% python3 -q
>>> import numpy as np
>>> import numpy.linalg as la
>>> np.set_printoptions(precision=2, suppress=True, linewidth=160)
>>> m1 = np.array([[-0.5, 0.1, -0.2, 0.2],
...     [0.5, -1.5, -0.4, 0.7],
...     [0.9, 1.6, -1.8, 1.8]])
>>> m1[:, 2] *= 3
>>> print(m1)
[[-0.5  0.1 -0.6  0.2]
 [ 0.5 -1.5 -1.2  0.7]
 [ 0.9  1.6 -5.4  1.8]]
>>> ang = np.radians(45)
>>> Rm = np.eye(4)
>>> Rm[2, 2] = Rm[3, 3] = np.cos(ang)
>>> Rm[2, 3], Rm[3, 2] = -np.sin(ang), np.sin(ang)
>>> print(Rm)
[[ 1.    0.    0.    0.  ]
 [ 0.    1.    0.    0.  ]
 [ 0.    0.    0.71 -0.71]
 [ 0.    0.    0.71  0.71]]
>>> other = m1 @ Rm.T
>>> print(np.allclose(m1 @ m1.T, other @ other.T))
True
>>> print(np.abs(other - m1).max(axis=0))
[0.   0.   0.31 4.35]
>>> other = m1 / la.norm(m1, axis=1)
Traceback (most recent call last):
  File "<python-input-14>", line 1, in <module>
    other = m1 / la.norm(m1, axis=1)
            ~~~^~~~~~~~~~~~~~~~~~~~~
ValueError: operands could not be broadcast together with shapes (3,4) (3,) 
>>> other = m1 / la.norm(m1, axis=1, keepdims=True)
>>> cov = other @ other.T
>>> print(la.norm(other, axis=1))
[1. 1. 1.]
>>> print((cov - 2 * np.eye(3)).round(6).argmax(axis=1))
[2 2 0]
>>> print((np.abs(cov) > 0.9).astype(int))
[[1 0 0]
 [0 1 0]
 [0 0 1]]
>>> print(cov[1])
[0.27 1.   0.46]
>>> print(round(float(np.degrees(np.arccos(np.clip(cov[1, 2], -1, 1)))), 2))
62.62
>>> print(cov)
[[1.   0.27 0.68]
 [0.27 1.   0.46]
 [0.68 0.46 1.  ]]
>>> print(np.argwhere(np.triu(np.abs(cov) > 0.95, 1)))
[]
>>> other = np.array([[-3, 1], [2, 3]])
>>> W2 = np.kron(other, m1)
>>> print(la.matrix_rank(W2))
6
>>> print(W2.shape)
(6, 8)
>>> print(W2)
[[  1.5  -0.3   1.8  -0.6  -0.5   0.1  -0.6   0.2]
 [ -1.5   4.5   3.6  -2.1   0.5  -1.5  -1.2   0.7]
 [ -2.7  -4.8  16.2  -5.4   0.9   1.6  -5.4   1.8]
 [ -1.    0.2  -1.2   0.4  -1.5   0.3  -1.8   0.6]
 [  1.   -3.   -2.4   1.4   1.5  -4.5  -3.6   2.1]
 [  1.8   3.2 -10.8   3.6   2.7   4.8 -16.2   5.4]]
>>> print(round(float(la.norm(W2, 2)), 2), np.round(la.norm(other, 2) * la.norm(m1, 2), 2))
23.48 23.48
>>> def softmax(z):
...     e = np.exp(z - z.max(axis=-1, keepdims=True))
...     return e / e.sum(axis=-1, keepdims=True)
... 
>>> print(np.round(softmax(10 * m1[0]), 2) + 0)
[0.   0.27 0.   0.73]
>>> print(softmax(m1[0] + 2))
[0.17 0.32 0.16 0.35]
>>> scores = m1 @ m1.T / np.sqrt(4)
>>> print(softmax(scores).round(6).argmax(axis=1))
[2 2 2]
>>> print(np.round(softmax(scores + np.triu(np.full(scores.shape, -np.inf), 1)), 2) + 0)
[[1.   0.   0.  ]
 [0.12 0.88 0.  ]
 [0.   0.   1.  ]]
